% ipython --no-banner

In [1]: import numpy as np

In [2]: import numpy.linalg as la

In [3]: np.set_printoptions(precision=3, suppress=True, linewidth=100, sign=" ")

In [4]: tidy = lambda a: np.round(a, 3) + 0

In [5]: arr = np.load("a.npy")

In [6]: arr
Out[6]: 
array([[ 3.,  1.,  0.,  0.,  0.,  0.],
       [ 0.,  3.,  1.,  0.,  0.,  0.],
       [ 0.,  0.,  3.,  1.,  0.,  0.],
       [ 0.,  0.,  0.,  3.,  1.,  0.],
       [ 0.,  0.,  0.,  0.,  3.,  1.],
       [ 0.,  0.,  0.,  0.,  0.,  3.]])

In [7]: np.prod(np.diag(arr)), tidy(la.det(arr))
Out[7]: (np.float64(729.0), np.float64(729.0))

In [8]: arr @ arr
Out[8]: 
array([[ 9.,  6.,  1.,  0.,  0.,  0.],
       [ 0.,  9.,  6.,  1.,  0.,  0.],
       [ 0.,  0.,  9.,  6.,  1.,  0.],
       [ 0.,  0.,  0.,  9.,  6.,  1.],
       [ 0.,  0.,  0.,  0.,  9.,  6.],
       [ 0.,  0.,  0.,  0.,  0.,  9.]])

In [9]: x = np.array([-4, 5, 1, 4, 1, 1])

In [10]: (arr * x).sum(axis=1)
Out[10]: array([-7., 16.,  7., 13.,  4.,  3.])

In [11]: np.einsum("ij,j->i", arr, x)
Out[11]: array([-7., 16.,  7., 13.,  4.,  3.])

In [12]: cent = 5 * np.array([[-0.8, -2.0, -0.2, -2.8],
    ...:     [-0.3, -0.7, -1.6, 0.0],
    ...:     [0.4, -0.2, -1.0, 0.3]])

In [13]: rng = np.random.default_rng(26703)

In [14]: lab = rng.integers(0, 3, 29)

In [15]: J = cent[lab] + rng.normal(size=(29, 4))

In [16]: tidy(J)
Out[16]: 
array([[ -0.786,  -4.507,  -8.194,   0.96 ],
       [ -4.78 ,  -9.08 ,  -1.438, -14.617],
       [  1.697,   0.922,  -5.124,   0.437],
       [ -5.724, -10.83 ,  -2.836, -13.726],
       [ -2.681,  -5.094,  -8.453,   1.013],
       [ -3.821, -10.506,   1.05 , -14.538],
       [ -0.97 ,  -3.287,  -6.762,   0.899],
       [ -1.165,  -4.333,  -8.627,   1.908],
       [ -3.381, -10.949,  -0.873, -14.838],
       [ -4.131, -11.862,   0.027, -15.129],
       [  0.811,  -4.026,  -8.496,   0.298],
       [ -2.745, -10.315,  -0.641, -14.018],
       [ -5.191,  -8.505,  -2.589, -14.362],
       [ -2.449,  -3.61 ,  -8.909,   0.04 ],
       [ -3.524,  -7.89 ,  -1.192, -14.949],
       [  1.172,  -1.353,  -4.817,   0.063],
       [ -1.39 ,  -3.101,  -5.5  ,   1.234],
       [ -5.057,  -9.497,  -0.939, -13.145],
       [  1.902,   0.109,  -5.938,   1.339],
       [  2.999,  -0.235,  -4.613,   1.13 ],
       [ -3.43 ,  -3.306,  -8.467,  -0.282],
       [ -4.803,  -9.746,  -1.697, -11.536],
       [ -1.209,  -3.494,  -8.099,   1.263],
       [ -3.578,  -9.006,  -2.657, -14.035],
       [ -3.822,  -9.593,  -0.315, -12.636],
       [ -4.602, -10.675,  -0.9  , -13.292],
       [ -4.011,  -9.895,  -2.226, -14.234],
       [ -1.351,  -4.331,  -8.967,   0.418],
       [  2.245,  -1.572,  -5.069,   2.007]])

In [17]: proj = J @ la.solve(J.T @ J, J.T)

In [18]: tidy(la.eigvalsh(proj))
Out[18]: 
array([ 0.,  0.,  0.,  0.,  0.,  0.,  0.,  0.,  0.,  0.,  0.,  0.,  0.,  0.,  0.,  0.,  0.,  0.,
        0.,  0.,  0.,  0.,  0.,  0.,  0.,  1.,  1.,  1.,  1.])

In [19]: np.allclose(proj @ proj, proj)
Out[19]: True

In [20]: K = np.load("test18.npy")

In [21]: K
Out[21]: 
array([[ 0, -3, -2],
       [ 0,  0, -3],
       [ 0,  0,  0]])

In [22]: # null space of dimension 1

In [23]: cen = J - J.mean(axis=0)

In [24]: V = la.svd(cen)[2][:2]

In [25]: other = cen - cen @ V.T @ V

In [26]: la.norm(other, axis=1).round(6).argmax()
Out[26]: np.int64(10)

In [27]: tidy(np.cov(cen @ V.T, rowvar=False))
Out[27]: 
array([[ 83.407,   0.   ],
       [  0.   ,   4.655]])

In [28]: tidy((cen @ V.T).std(axis=0))
Out[28]: array([ 8.974,  2.12 ])

In [29]: np.unique(K.round(6), axis=0).shape
Out[29]: (3, 3)

In [30]: la.lstsq(K[:-1].T, K[-1])[2]
Out[30]: np.int32(2)

In [31]: np.allclose(K[:-1].T @ la.lstsq(K[:-1].T, K[-1])[0], K[-1])
Out[31]: True

In [32]: tidy(np.trace(la.pinv(K) @ K))
Out[32]: np.float64(2.0)

In [33]: tidy(K @ la.pinv(K) @ K)
Out[33]: 
array([[ 0., -3., -2.],
       [ 0.,  0., -3.],
       [ 0.,  0.,  0.]])

In [34]: W1 = np.array([[0, 0, -2, 0, 1, 0], [1, 2, -1, 0, -1, 0], [-1, 0, 0, 2, 2, 1]])

In [35]: beta = np.array([2, 1, 1, 2, 1, 0])

In [36]: act = np.maximum(K @ W1 + beta, 0)

In [37]: tidy((act > 0).mean(axis=0))
Out[37]: array([ 1.   ,  0.667,  1.   ,  0.333,  0.333,  0.   ])

In [38]: (act > 0).astype(int)
Out[38]: 
array([[ 1,  0,  1,  0,  0,  0],
       [ 1,  1,  1,  0,  0,  0],
       [ 1,  1,  1,  1,  1,  0]])

In [39]: cent = np.array([[-3, 1], [-2, 0], [-3, -2], [2, 3], [2, -1], [-2, 1]])

In [40]: act @ cent
Out[40]: 
array([[-15,  -7],
       [-20,   3],
       [ -5,   5]])

In [41]: (act @ cent).round(6).argmax(axis=1)
Out[41]: array([ 1,  1,  1])

In [42]: W1 @ cent
Out[42]: 
array([[ 8,  3],
       [-6,  4],
       [ 9,  4]])

In [43]: A = np.array([[1.9, 0.5, 0.2, -0.1, -1.2],
    ...:     [-0.76, -0.2, -0.08, 0.04, 0.48],
    ...:     [-0.19, -0.05, -0.02, 0.01, 0.12],
    ...:     [-0.57, -0.15, -0.06, 0.03, 0.36],
    ...:     [3.04, 0.8, 0.32, -0.16, -1.92]])

In [44]: # looks like rank 1

In [45]: Uu, s, Vh = la.svd(A)

In [46]: V = Vh[:(s > 1e-8).sum()]

In [47]: x = A[0] + 3 * A[1] + rng.integers(2) * np.eye(5)[1]

In [48]: tidy(x)
Out[48]: array([-0.38,  0.9 , -0.04,  0.02,  0.24])

In [49]: tidy(la.norm(x - V.T @ V @ x))
Out[49]: np.float64(0.976)

In [50]: np.allclose(V.T @ V @ x, x)
Out[50]: False

In [51]: x = np.array([3, 2, 2, 0, 0, 2])

In [52]: a = np.maximum(arr @ x, 0)

In [53]: a
Out[53]: array([ 11.,   8.,   6.,   0.,   2.,   6.])

In [54]: tidy(np.tanh(arr @ x))
Out[54]: array([ 1.   ,  1.   ,  1.   ,  0.   ,  0.964,  1.   ])

In [55]: np.flatnonzero(a > 1e-9)
Out[55]: array([ 0,  1,  2,  4,  5])

In [56]: np.maximum(arr @ x, 0) - np.maximum(-arr @ x, 0)
Out[56]: array([ 11.,   8.,   6.,   0.,   2.,   6.])

In [57]: f = np.array([0, 2, 2])

In [58]: mat = np.array([np.roll(f, i) for i in range(3)])

In [59]: mat
Out[59]: 
array([[ 0,  2,  2],
       [ 2,  0,  2],
       [ 2,  2,  0]])

In [60]: # equal to its transpose

In [61]: f, v = mat[1], mat[2]

In [62]: f @ v
Out[62]: np.int64(4)

In [63]: pr = (f @ v) / (f @ f) * f

In [64]: (v - pr) @ f
Out[64]: np.float64(0.0)

In [65]: pr
Out[65]: array([ 1.,  0.,  1.])

In [66]: v - pr
Out[66]: array([ 1.,  2., -1.])

In [67]: la.matrix_rank(np.outer(f, v))
Out[67]: np.int64(1)

In [68]: np.outer(f, v)
Out[68]: 
array([[ 4,  4,  0],
       [ 0,  0,  0],
       [ 4,  4,  0]])

In [69]: ev, V = la.eig(mat)

In [70]: tidy(np.sort(la.eigvals(mat @ mat)))
Out[70]: array([  4.,   4.,  16.])

In [71]: tidy(np.sort(la.eigvals(la.inv(mat))))
Out[71]: array([-0.5 , -0.5 ,  0.25])

In [72]: data = np.loadtxt("out17.csv", delimiter=",")

In [73]: data
Out[73]: 
array([[-0.384, -1.013, -1.169,  0.345,  2.626],
       [ 2.891,  1.149,  4.741, -4.944,  1.401],
       [ 2.15 ,  1.129,  2.114, -1.934, -0.269],
       [-2.78 ,  4.175,  0.668,  2.088, -1.929],
       [-0.254,  1.803,  1.192, -0.241, -0.729],
       [ 0.474, -0.092,  1.602, -1.677,  0.328],
       [-0.595, -0.045,  1.989,  0.065, -3.248],
       [ 1.031,  4.46 ,  5.145, -2.905, -1.793],
       [ 0.349, 10.241,  6.052, -0.685, -4.72 ],
       [ 1.01 ,  3.073,  2.93 , -1.253, -1.788],
       [-1.269,  0.998,  0.27 ,  1.23 , -2.159],
       [-0.153, -4.339, -1.519,  1.798, -0.376],
       [-0.03 ,  2.14 ,  1.62 , -1.893, -0.782],
       [-0.368, -0.374, -1.984,  0.533,  1.123],
       [ 1.911,  3.678,  4.719, -2.927, -2.325],
       [-0.726,  4.045,  1.765,  0.286, -1.282]])

In [74]: x = np.array([6, 6, -7, 9, 6])

In [75]: y = data @ x

In [76]: tidy(la.lstsq(data, y)[0])
Out[76]: array([ 6.,  6., -7.,  9.,  6.])

In [77]: y = y + 0.3 * rng.normal(size=16)

In [78]: tidy(y)
Out[78]: 
array([ 19.046, -45.353, -14.257,  10.917,  -5.481, -22.293, -36.611, -39.847, -13.682, -18.353,
        -4.978,  -2.411, -20.351,  20.728, -39.702,   2.172])

In [79]: beta, *_ = la.lstsq(data, y)

In [80]: [round(float(la.norm(la.solve(data.T @ data + lam * np.eye(5), data.T @ y))), 2) for lam in (0, 1, 10, 100)]
Out[80]: [15.32, 13.6, 9.05, 4.04]

In [81]: tidy(la.norm(y - data @ beta))
Out[81]: np.float64(0.817)

In [82]: X = np.load("x.npy")

In [83]: X
Out[83]: 
array([[ 0.38, -0.57,  0.36],
       [-1.14, -0.38, -0.41],
       [-0.28, -1.78,  0.44],
       [-1.12, -0.85, -0.25]])

In [84]: # looks like rank 2

In [85]: other = np.array([[2, 1, 2], [1, 0, 3]])

In [86]: cent = np.kron(other, X)

In [87]: tidy(la.norm(cent, 2)), tidy(la.norm(other, 2) * la.norm(X, 2))
Out[87]: (np.float64(9.741), np.float64(9.741))

In [88]: la.matrix_rank(cent)
Out[88]: np.int64(4)
